$ ipython --no-banner

In [1]: import numpy as np

In [2]: import numpy.linalg as la

In [3]: np.set_printoptions(precision=2, suppress=True, linewidth=200, legacy="1.25")

In [4]: A = np.loadtxt("data.csv", delimiter=",")

In [5]: print(A)
[[-0.15 -0.56  0.81]
 [ 0.88 -0.44 -0.15]
 [ 0.44  0.7   0.56]]

In [6]: print(np.round(A[:, 0] @ A[:, 1], 2))
0.0

In [7]: q, evecs = la.qr(A[:, :2])[0], la.qr(A[:, 2:])[0]

In [8]: sv = la.svd(q.T @ evecs, compute_uv=False)

In [9]: print((sv > 0.9).sum())
0

In [10]: print(sv.round(2) + 0)
[0.]

In [11]: print(round(np.einsum("ij,ji->", A, A), 2))
0.06

In [12]: print(np.kron(np.eye(2, dtype=int), A))
[[-0.15 -0.56  0.81 -0.   -0.    0.  ]
 [ 0.88 -0.44 -0.15  0.   -0.   -0.  ]
 [ 0.44  0.7   0.56  0.    0.    0.  ]
 [-0.   -0.    0.   -0.15 -0.56  0.81]
 [ 0.   -0.   -0.    0.88 -0.44 -0.15]
 [ 0.    0.    0.    0.44  0.7   0.56]]

In [13]: print(np.round(la.det(A.T), 2))
1.0

In [14]: print(round(la.eigvals(A).sum().real, 2))
-0.03

In [15]: ang = np.radians(45)

In [16]: R = np.eye(3)

In [17]: R[1, 1] = R[0, 0] = np.cos(ang)

In [18]: R[1, 0], R[0, 1] = -np.sin(ang), np.sin(ang)

In [19]: print(R)
[[ 0.71  0.71  0.  ]
 [-0.71  0.71  0.  ]
 [ 0.    0.    1.  ]]

In [20]: other = A @ R.T

In [21]: print(la.svd(A, compute_uv=False), la.svd(other, compute_uv=False))
[1. 1. 1.] [1. 1. 1.]

In [22]: rng = np.random.default_rng(70)

In [23]: lab = rng.permutation(3)

In [24]: print(lab)
[1 2 0]

In [25]: other = R[lab][:, lab]

In [26]: print(round(float(la.det(other)), 2), np.round(la.det(R[lab]), 2))
1.0 1.0

In [27]: print(np.allclose(other, R))
False

In [28]: feats = np.loadtxt("sample18.csv", delimiter=",")

In [29]: print(feats)
[[-0.27 -0.61]
 [ 0.76  0.29]
 [ 0.31 -0.07]
 [-0.49  0.73]]

In [30]: # keeps lengths

In [31]: print(la.pinv(feats))
[[-0.27  0.76  0.31 -0.49]
 [-0.61  0.29 -0.07  0.73]]

In [32]: print(np.round(feats.T @ feats, 2) + 0)
[[1. 0.]
 [0. 1.]]

In [33]: print(la.svd(feats, compute_uv=False))
[1. 1.]

In [34]: print(feats @ feats.T)
[[ 0.45 -0.38 -0.04 -0.32]
 [-0.38  0.67  0.22 -0.17]
 [-0.04  0.22  0.1  -0.21]
 [-0.32 -0.17 -0.21  0.78]]

In [35]: def softmax(z):
    ...:     e = np.exp(z - z.max(axis=-1, keepdims=True))
    ...:     return e / e.sum(axis=-1, keepdims=True)
    ...: 

In [36]: print(softmax(feats[3] + 5))
[0.23 0.77]

In [37]: print(softmax(feats).sum(axis=1))
[1. 1. 1. 1.]

In [38]: print(np.round(softmax(10 * feats[3]), 2) + 0)
[0. 1.]

In [39]: S = feats @ feats.T / np.sqrt(2)

In [40]: print(softmax(S + np.triu(np.full(S.shape, -np.inf), 1)))
[[1.   0.   0.   0.  ]
 [0.32 0.68 0.   0.  ]
 [0.3  0.36 0.33 0.  ]
 [0.19 0.21 0.2  0.41]]

In [41]: x0 = np.array([2, -7])

In [42]: y = feats @ x0

In [43]: print(y)
[ 3.76 -0.47  1.11 -6.11]

In [44]: print(la.solve(feats.T @ feats, feats.T @ y))
[ 2. -7.]

In [45]: y = y + 0.3 * rng.normal(size=4)

In [46]: print(y)
[ 4.04 -0.6   1.53 -6.55]

In [47]: coef, *_ = la.lstsq(feats, y)

In [48]: print(round(la.norm(y - feats @ coef), 2))
0.35

In [49]: print([round(float(la.norm(la.solve(feats.T @ feats + lam * np.eye(2), feats.T @ y))), 2) for lam in (0, 1, 10, 100)])
[7.86, 3.93, 0.71, 0.08]

In [50]: print(coef)
[ 2.17 -7.56]

In [51]: P = feats @ la.solve(feats.T @ feats, feats.T)

In [52]: print(np.round((np.eye(4) - P) @ feats, 2) + 0)
[[0. 0.]
 [0. 0.]
 [0. 0.]
 [0. 0.]]

In [53]: print(la.matrix_rank(np.eye(4) - P))
2

In [54]: print(np.trace(P))
2.0

In [55]: print(P)
[[ 0.45 -0.38 -0.04 -0.32]
 [-0.38  0.67  0.22 -0.17]
 [-0.04  0.22  0.1  -0.21]
 [-0.32 -0.17 -0.21  0.78]]

In [56]: U, sv, Vh = la.svd(P)

In [57]: evecs = Vh[:(sv > 1e-8).sum()]

In [58]: x0 = P[0] + -3 * P[2] + rng.integers(2) * np.eye(4)[0]

In [59]: print(x0)
[ 1.58 -1.04 -0.35  0.3 ]

In [60]: print(np.round(la.norm(x0 - evecs.T @ evecs @ x0), 2))
0.74
